$ ipython --no-banner

In [1]: import numpy as np

In [2]: np.set_printoptions(precision=3, suppress=True, linewidth=200)

In [3]: A2 = np.array([[-2], [2], [-1]])

In [4]: W2 = np.array([[5, 0, 4, 9]])

In [5]: mat = A2 @ W2

In [6]: mat
Out[6]: 
array([[-10,   0,  -8, -18],
       [ 10,   0,   8,  18],
       [ -5,   0,  -4,  -9]])

In [7]: U, sigma, Vh = np.linalg.svd(mat)

In [8]: V = Vh[:(sigma > 1e-8).sum()]

In [9]: rng = np.random.default_rng(158)

In [10]: x0 = mat[1] + 3 * mat[2] + rng.integers(2) * np.eye(4)[3]

In [11]: x0
Out[11]: array([-5.,  0., -4., -9.])

In [12]: round(np.linalg.norm(x0 - V.T @ V @ x0), 3)
Out[12]: np.float64(0.0)

In [13]: np.allclose(V.T @ V @ x0, x0)
Out[13]: True

In [14]: E = np.loadtxt("out15.csv", delimiter=",")

In [15]: E
Out[15]: 
array([[ 0.597, -0.081, -0.565, -0.565],
       [-0.081,  0.984, -0.113, -0.113],
       [-0.565, -0.113,  0.21 , -0.79 ],
       [-0.565, -0.113, -0.79 ,  0.21 ]])

In [16]: ev, V = np.linalg.eigh(E)

In [17]: V @ np.diag(ev) @ V.T
Out[17]: 
array([[ 0.597, -0.081, -0.565, -0.565],
       [-0.081,  0.984, -0.113, -0.113],
       [-0.565, -0.113,  0.21 , -0.79 ],
       [-0.565, -0.113, -0.79 ,  0.21 ]])

In [18]: np.linalg.svd(E, compute_uv=False)
Out[18]: array([1., 1., 1., 1.])

In [19]: np.linalg.eigvalsh(E @ E)
Out[19]: array([1., 1., 1., 1.])

In [20]: x0 = np.array([-2, -2, -2, -1])

In [21]: np.linalg.inv(E)
Out[21]: 
array([[ 0.597, -0.081, -0.565, -0.565],
       [-0.081,  0.984, -0.113, -0.113],
       [-0.565, -0.113,  0.21 , -0.79 ],
       [-0.565, -0.113, -0.79 ,  0.21 ]])

In [22]: round(np.linalg.det(E), 3)
Out[22]: np.float64(-1.0)

In [23]: np.round(np.linalg.norm(x0), 3), round(float(np.linalg.norm(E @ x0)), 3)
Out[23]: (np.float64(3.606), 3.606)

In [24]: np.abs(np.linalg.eigvals(E))
Out[24]: array([1., 1., 1., 1.])

In [25]: ev, V = np.linalg.eig(E)

In [26]: round(float(np.prod(ev)), 3)
Out[26]: -1.0

In [27]: np.sort(np.linalg.eigvals(E @ E))
Out[27]: array([1., 1., 1., 1.])

In [28]: np.round(E @ V[:, 0] - ev[0] * V[:, 0], 3) + 0
Out[28]: array([0., 0., 0., 0.])
